>>> import numpy as np
>>> np.set_printoptions(suppress=True, linewidth=100)
>>> tidy = lambda a: np.round(a, 1) + 0
>>> other = np.array([[-8, 2], [-3, 0]])
>>> C = np.array([[-2]])
>>> M = np.block([[other, np.zeros((2, 1))], [np.zeros((1, 2)), C]])
>>> print(M)
[[-8.  2.  0.]
 [-3.  0.  0.]
 [ 0.  0. -2.]]
>>> # column 0 is much longer than the rest
>>> C2 = M.T @ M
>>> print(np.linalg.matrix_rank(C2))
3
>>> print(np.allclose(C2, C2.T))
True
>>> print(tidy(np.linalg.svd(M, compute_uv=False) ** 2))
[76.5  4.   0.5]
>>> f, v = M[1], M[2]
>>> print(f @ v)
0.0
>>> pr = (f @ v) / (f @ f) * f
>>> print((v - pr) @ f)
0.0
>>> vals, V = np.linalg.eig(M)
>>> print(tidy(np.sort(np.linalg.eigvals(np.linalg.inv(M)))))
[-1.2 -0.5 -0.1]
>>> print(tidy(np.sort(np.linalg.eigvals(M @ M))))
[ 0.7  4.  51.3]
>>> print(tidy(np.sort(np.linalg.eigvals(M.T))))
[-7.2 -2.  -0.8]
>>> print(np.prod(vals))
-12.0
>>> print(tidy(M @ V[:, 0] - vals[0] * V[:, 0]))
[0. 0. 0.]
>>> K = np.loadtxt("mat.csv", delimiter=",")
>>> print(K)
[[-1.3  0.5  2. ]
 [ 0.4  0.4  1.6]
 [ 1.9 -0.5 -2. ]
 [ 0.1 -0.9 -3.8]
 [ 0.   0.   0.2]
 [-1.9 -0.6 -2.3]
 [-0.6  1.3  5.1]
 [-0.3 -0.4 -1.4]
 [ 0.7  0.8  3.3]
 [-1.2 -0.2 -0.9]
 [-0.5  0.7  2.7]
 [-1.  -0.5 -2.1]
 [ 0.  -1.2 -4.6]
 [-0.9  0.3  1.1]
 [-0.3 -1.7 -6.8]
 [-0.1 -0.6 -2.4]
 [ 1.6  2.5 10. ]
 [-1.6  0.7  2.8]
 [ 0.7  1.5  6. ]
 [ 1.4 -0.8 -3.2]
 [ 1.9 -0.4 -1.6]
 [ 0.8  0.6  2.3]
 [-1.8 -0.9 -3.5]
 [-1.3  2.2  8.8]
 [ 0.5  1.5  6. ]]
>>> cen = (K - K.mean(axis=0)) / K.std(axis=0)
>>> print(tidy(cen.std(axis=0)))
[1. 1. 1.]
>>> beta = np.linalg.lstsq(np.delete(cen, 0, axis=1), cen[:, 0])[0]
>>> print(np.abs(beta).argmax())
1
>>> C = K[[9, 4]].astype(float)
>>> for _ in range(6):
...     z = np.linalg.norm(K[:, None] - C, axis=-1).argmin(axis=1)
...     C = np.array([K[z == j].mean(axis=0) for j in range(2)])
... 
>>> print(z)
[1 1 0 0 0 0 1 0 1 0 1 0 0 1 0 0 1 1 1 0 0 1 0 1 1]
>>> print(tidy(C[1] - C[0]))
[0.  1.8 7. ]
>>> print(tidy(C))
[[-0.1 -0.7 -2.6]
 [-0.1  1.1  4.3]]
>>> other = np.c_[K[:, :2] @ np.array([[-1, -3], [-1, -1]]), np.array([0, -1, -1, -1, 0, 1, -1, -1, 2, -2, 2, 2, -2, 2, -1, 2, 1, -1, 1, 0, 1, 0, 1, 1, -1])]
>>> print(tidy(other))
[[ 0.8  3.4  0. ]
 [-0.8 -1.6 -1. ]
 [-1.4 -5.2 -1. ]
 [ 0.8  0.6 -1. ]
 [ 0.   0.   0. ]
 [ 2.5  6.3  1. ]
 [-0.7  0.5 -1. ]
 [ 0.7  1.3 -1. ]
 [-1.5 -2.9  2. ]
 [ 1.4  3.8 -2. ]
 [-0.2  0.8  2. ]
 [ 1.5  3.5  2. ]
 [ 1.2  1.2 -2. ]
 [ 0.6  2.4  2. ]
 [ 2.   2.6 -1. ]
 [ 0.7  0.9  2. ]
 [-4.1 -7.3  1. ]
 [ 0.9  4.1 -1. ]
 [-2.2 -3.6  1. ]
 [-0.6 -3.4  0. ]
 [-1.5 -5.3  1. ]
 [-1.4 -3.   0. ]
 [ 2.7  6.3  1. ]
 [-0.9  1.7  1. ]
 [-2.  -3.  -1. ]]
>>> print(np.linalg.matrix_rank(np.c_[K, other]))
4
>>> print(tidy(np.linalg.norm(np.linalg.qr(K)[0].T @ other, axis=0) ** 2 / ((other ** 2).sum(axis=0) + 1e-12)))
[1.  1.  0.1]
>>> print(tidy(np.linalg.norm(other - K @ np.linalg.lstsq(K, other)[0], axis=0)))
[0.  0.  6.3]
>>> cen = K - K.mean(axis=0)
>>> V = np.linalg.svd(cen)[2][:2]
>>> other = cen - cen @ V.T @ V
>>> print(tidy(np.linalg.norm(other) / np.linalg.norm(cen)))
0.0
>>> print(tidy(other.std(axis=0)))
[0. 0. 0.]
>>> d = np.linalg.norm(K[:, None] - K[None], axis=-1)
>>> print(np.linalg.matrix_rank(d ** 2))
5
>>> print(tidy(d[2]))
[ 5.2  4.   0.   2.6  2.9  3.8  7.7  2.3  5.6  3.3  5.4  2.9  3.3  4.3  5.4  2.  12.4  6.1  8.3
  1.3  0.4  4.6  4.  11.6  8.4]
>>> print(d[2].round(6).argsort(kind="stable")[:4])
[ 2 20 19 15]
>>> print(np.unravel_index(d.round(6).argmax(), d.shape))
(np.int64(14), np.int64(16))
>>> print(np.flatnonzero(d[2] < d.mean() / 2))
[ 2  3  7 15 19 20]
>>> print(tidy(np.linalg.norm(K, axis=1)))
[ 2.4  1.7  2.8  3.9  0.2  3.   5.3  1.5  3.5  1.5  2.8  2.4  4.8  1.5  7.   2.5 10.4  3.3  6.2
  3.6  2.5  2.5  4.   9.2  6.2]
>>> print(d.mean(axis=1).argmax())
16
>>> print(d.shape)
(25, 25)
>>> print((d + 1e9 * np.eye(25)).round(6).argmin(axis=1))
[17 21 20 12 13 11 24 11 21  7  0  5  3  0 12 11 23  0 24  2  2  1  5 16 18]
>>> f = np.array([3, 3, 2])
>>> m1 = np.array([np.roll(f, i) for i in range(3)])
>>> print(m1)
[[3 3 2]
 [2 3 3]
 [3 2 3]]
>>> print(tidy(np.abs(np.linalg.eigvals(m1)).max()))
8.0
>>> print(np.allclose(m1 @ m1.T, m1.T @ m1))
True
>>> print(np.allclose(m1, m1.T))
False
>>> print(np.linalg.matrix_power(m1, 2))
[[21 22 21]
 [21 21 22]
 [22 21 21]]
>>> np.linalg.determinant(m1)
Traceback (most recent call last):
  File "<python-input-60>", line 1, in <module>
    np.linalg.determinant(m1)
    ^^^^^^^^^^^^^^^^^^^^^
AttributeError: module 'numpy.linalg' has no attribute 'determinant'
>>> print(tidy(np.sort(np.abs(np.linalg.eigvals(m1)))))
[1. 1. 8.]
>>> print(m1 @ np.ones(3))
[8. 8. 8.]
>>> other = np.linalg.inv(m1)
>>> print(tidy(np.linalg.inv(other)))
[[3. 3. 2.]
 [2. 3. 3.]
 [3. 2. 3.]]
>>> print(tidy(m1 @ other))
[[1. 0. 0.]
 [0. 1. 0.]
 [0. 0. 1.]]
>>> print(np.allclose(other, m1.T))
False
>>> print(tidy(np.linalg.det(m1) * np.linalg.det(other)))
1.0
>>> print((np.abs(other) > 1e-9).astype(int))
[[1 1 1]
 [1 1 1]
 [1 1 1]]
>>> print(tidy(np.linalg.slogdet(m1)[0]))
1.0
>>> rng = np.random.default_rng(51)
>>> feats = np.eye(4, dtype=int)[rng.permutation(4)]
>>> print(feats)
[[0 1 0 0]
 [0 0 1 0]
 [0 0 0 1]
 [1 0 0 0]]
>>> # row-stochastic, so 1 is an eigenvalue
>>> f = np.array([2, 2, 1, 1])
>>> other = feats + np.outer(f, np.eye(4)[1])
>>> print(np.linalg.matrix_rank(np.linalg.inv(other) - np.linalg.inv(feats), tol=1e-8))
1
>>> print(other)
[[0. 3. 0. 0.]
 [0. 2. 1. 0.]
 [0. 1. 0. 1.]
 [1. 1. 0. 0.]]
>>> print(np.linalg.matrix_rank(other - feats))
1
>>> print(tidy(np.linalg.det(other) / np.linalg.det(feats)), tidy(1 + np.linalg.solve(feats, f)[1]))
3.0 3.0
>>> f, v = feats[1], feats[0]
>>> print(f @ f)
1
>>> pr = (f @ v) / (f @ f) * f
>>> print(v - pr)
[0. 1. 0. 0.]
>>> print(pr)
[0. 0. 0. 0.]
>>> x0 = np.array([0, -1, -1, 2])
>>> print(feats * x0)
[[ 0 -1  0  0]
 [ 0  0 -1  0]
 [ 0  0  0  2]
 [ 0  0  0  0]]
>>> print(np.einsum("ij,j->i", feats, x0))
[-1 -1  2  0]
>>> print((feats * x0).sum(axis=1))
[-1 -1  2  0]
>>> W0 = np.arange(12).reshape(4, 3) + 4
>>> print(W0)
[[ 4  5  6]
 [ 7  8  9]
 [10 11 12]
 [13 14 15]]
>>> # looks like rank 2
>>> other = W0 / np.sqrt((W0 ** 2).mean(axis=1, keepdims=True))
>>> print(tidy(np.linalg.norm(other, axis=1)))
[1.7 1.7 1.7 1.7]
>>> print(np.linalg.matrix_rank(W0 - W0.mean(axis=1, keepdims=True)))
1
>>> print(np.linalg.matrix_rank(other) == np.linalg.matrix_rank(W0))
True
>>> print(tidy(other[2]))
[0.9 1.  1.1]
>>> other = np.array([[-2, 2], [1, -1]])
>>> C = np.kron(other, W0)
>>> print(C)
[[ -8 -10 -12   8  10  12]
 [-14 -16 -18  14  16  18]
 [-20 -22 -24  20  22  24]
 [-26 -28 -30  26  28  30]
 [  4   5   6  -4  -5  -6]
 [  7   8   9  -7  -8  -9]
 [ 10  11  12 -10 -11 -12]
 [ 13  14  15 -13 -14 -15]]
>>> print(tidy(np.linalg.norm(C, 2)), tidy(np.linalg.norm(other, 2) * np.linalg.norm(W0, 2)))
110.7 110.7
>>> f, v = W0[0], W0[2]
>>> print(f @ f)
77
>>> print(f @ v)
167
>>> pr = (f @ v) / (f @ f) * f
>>> print(np.linalg.matrix_rank(np.outer(f, v)))
1
>>> print(np.outer(f, v))
[[40 44 48]
 [50 55 60]
 [60 66 72]]
>>> print(tidy(np.linalg.norm(f + v) ** 2 + np.linalg.norm(f - v) ** 2))
884.0
>>> X = np.load("dump.npy")
>>> print(X)
[[ 2. -3. -1.  6.]
 [ 3.  1.  0. -6.]
 [ 0.  1. -2. -1.]
 [ 0.  0.  0.  2.]]
>>> left, sig, Vt = np.linalg.svd(X, full_matrices=False)
>>> print(tidy(left.T @ left))
[[1. 0. 0. 0.]
 [0. 1. 0. 0.]
 [0. 0. 1. 0.]
 [0. 0. 0. 1.]]
>>> print(left.shape, sig.shape, Vt.shape)
(4, 4) (4,) (4, 4)
>>> print(tidy(sig / sig[0]))
[1.  0.4 0.2 0.1]
>>> print(tidy(np.sqrt((sig ** 2).sum())), tidy(np.linalg.norm(X)))
10.3 10.3
>>> E = np.array([[-1.1, -1.5, 1.6], [-1.0, 0.4, 1.0], [-1.2, -1.5, 1.5]])
>>> print(E)
[[-1.1 -1.5  1.6]
 [-1.   0.4  1. ]
 [-1.2 -1.5  1.5]]
>>> other = np.linalg.inv(E)
>>> print(tidy(np.linalg.det(E) * np.linalg.det(other)))
1.0
>>> print(tidy(other))
[[ 5.1 -0.4 -5.2]
 [ 0.7  0.7 -1.2]
 [ 4.9  0.4 -4.8]]
>>> print(np.allclose(other, E.T))
False
>>> print(tidy(np.linalg.inv(other)))
[[-1.1 -1.5  1.6]
 [-1.   0.4  1. ]
 [-1.2 -1.5  1.5]]
>>> print(tidy(np.linalg.slogdet(E)[0]))
1.0
